$ ipython --no-banner

In [1]: import numpy as np

In [2]: np.set_printoptions(suppress=True, linewidth=160)

In [3]: A = np.loadtxt("block5.csv", delimiter=",")

In [4]: A.round(2) + 0
Out[4]: 
array([[ 0.83, -1.17,  0.03,  0.92,  0.39,  1.01, -0.58, -0.47,  0.6 , -0.95,  0.  ,  0.6 ],
       [-1.17, -1.15, -0.37, -0.9 , -0.06,  0.23,  0.1 , -0.57, -0.57,  0.81,  0.69,  0.57],
       [ 0.03, -0.37, -2.09,  0.27, -0.16, -0.2 , -0.05,  0.04,  0.34,  0.27, -0.18, -0.71],
       [ 0.92, -0.9 ,  0.27, -1.61,  0.08, -0.12,  0.81,  0.08,  0.27, -0.25, -0.13, -0.49],
       [ 0.39, -0.06, -0.16,  0.08, -0.26,  0.4 , -0.18, -0.27,  0.66,  0.27, -0.73, -0.85],
       [ 1.01,  0.23, -0.2 , -0.12,  0.4 , -1.11,  0.32,  0.73, -0.5 , -1.27, -0.38,  0.43],
       [-0.58,  0.1 , -0.05,  0.81, -0.18,  0.32, -0.67,  0.04, -1.64, -0.29, -0.43, -0.5 ],
       [-0.47, -0.57,  0.04,  0.08, -0.27,  0.73,  0.04, -1.06, -0.24, -1.12, -0.2 , -0.07],
       [ 0.6 , -0.57,  0.34,  0.27,  0.66, -0.5 , -1.64, -0.24, -0.19,  0.16, -0.2 , -0.29],
       [-0.95,  0.81,  0.27, -0.25,  0.27, -1.27, -0.29, -1.12,  0.16, -1.23,  0.68, -0.37],
       [ 0.  ,  0.69, -0.18, -0.13, -0.73, -0.38, -0.43, -0.2 , -0.2 ,  0.68, -1.8 ,  0.72],
       [ 0.6 ,  0.57, -0.71, -0.49, -0.85,  0.43, -0.5 , -0.07, -0.29, -0.37,  0.72, -1.66]])

In [5]: ev, V = np.linalg.eigh(A)

In [6]: x = np.array([0, 4, 5, 5, 2, 3, 1, 3, 0, 5, 5, 0])

In [7]: round(float(np.abs(A).sum(axis=1).max()), 2), np.round(np.abs(ev).max(), 2)
Out[7]: (7.66, np.float64(3.0))

In [8]: np.round(np.linalg.eigvalsh(A[1:, 1:]), 2) + 0
Out[8]: array([-3.  , -3.  , -3.  , -2.39, -2.  , -2.  , -1.6 ,  0.  ,  0.56,  1.6 ,  2.  ])

In [9]: ev, V = np.linalg.eigh(A)

In [10]: np.unique(ev.round(6) + 0, return_counts=True)[1]
Out[10]: array([4, 3, 2, 1, 1, 1])

In [11]: np.round(np.linalg.eigvalsh(A + -2 * np.eye(12)), 2) + 0
Out[11]: array([-5., -5., -5., -5., -4., -4., -4., -2., -2., -1.,  0.,  1.])

In [12]: np.abs(V[:, -1]).round(6).argmax()
Out[12]: np.int64(0)

In [13]: np.round(V @ np.diag(ev) @ V.T, 2) + 0
Out[13]: 
array([[ 0.83, -1.17,  0.03,  0.92,  0.39,  1.01, -0.58, -0.47,  0.6 , -0.95,  0.  ,  0.6 ],
       [-1.17, -1.15, -0.37, -0.9 , -0.06,  0.23,  0.1 , -0.57, -0.57,  0.81,  0.69,  0.57],
       [ 0.03, -0.37, -2.09,  0.27, -0.16, -0.2 , -0.05,  0.04,  0.34,  0.27, -0.18, -0.71],
       [ 0.92, -0.9 ,  0.27, -1.61,  0.08, -0.12,  0.81,  0.08,  0.27, -0.25, -0.13, -0.49],
       [ 0.39, -0.06, -0.16,  0.08, -0.26,  0.4 , -0.18, -0.27,  0.66,  0.27, -0.73, -0.85],
       [ 1.01,  0.23, -0.2 , -0.12,  0.4 , -1.11,  0.32,  0.73, -0.5 , -1.27, -0.38,  0.43],
       [-0.58,  0.1 , -0.05,  0.81, -0.18,  0.32, -0.67,  0.04, -1.64, -0.29, -0.43, -0.5 ],
       [-0.47, -0.57,  0.04,  0.08, -0.27,  0.73,  0.04, -1.06, -0.24, -1.12, -0.2 , -0.07],
       [ 0.6 , -0.57,  0.34,  0.27,  0.66, -0.5 , -1.64, -0.24, -0.19,  0.16, -0.2 , -0.29],
       [-0.95,  0.81,  0.27, -0.25,  0.27, -1.27, -0.29, -1.12,  0.16, -1.23,  0.68, -0.37],
       [ 0.  ,  0.69, -0.18, -0.13, -0.73, -0.38, -0.43, -0.2 , -0.2 ,  0.68, -1.8 ,  0.72],
       [ 0.6 ,  0.57, -0.71, -0.49, -0.85,  0.43, -0.5 , -0.07, -0.29, -0.37,  0.72, -1.66]])

In [14]: round(ev.sum(), 2), round(np.trace(A), 2)
Out[14]: (np.float64(-12.0), np.float64(-12.0))

In [15]: np.round(np.linalg.eigvalsh(A @ A), 2) + 0
Out[15]: array([0., 0., 1., 4., 4., 4., 4., 9., 9., 9., 9., 9.])

In [16]: (ev > 1e-8).sum(), (ev < -1e-8).sum()
Out[16]: (np.int64(3), np.int64(7))
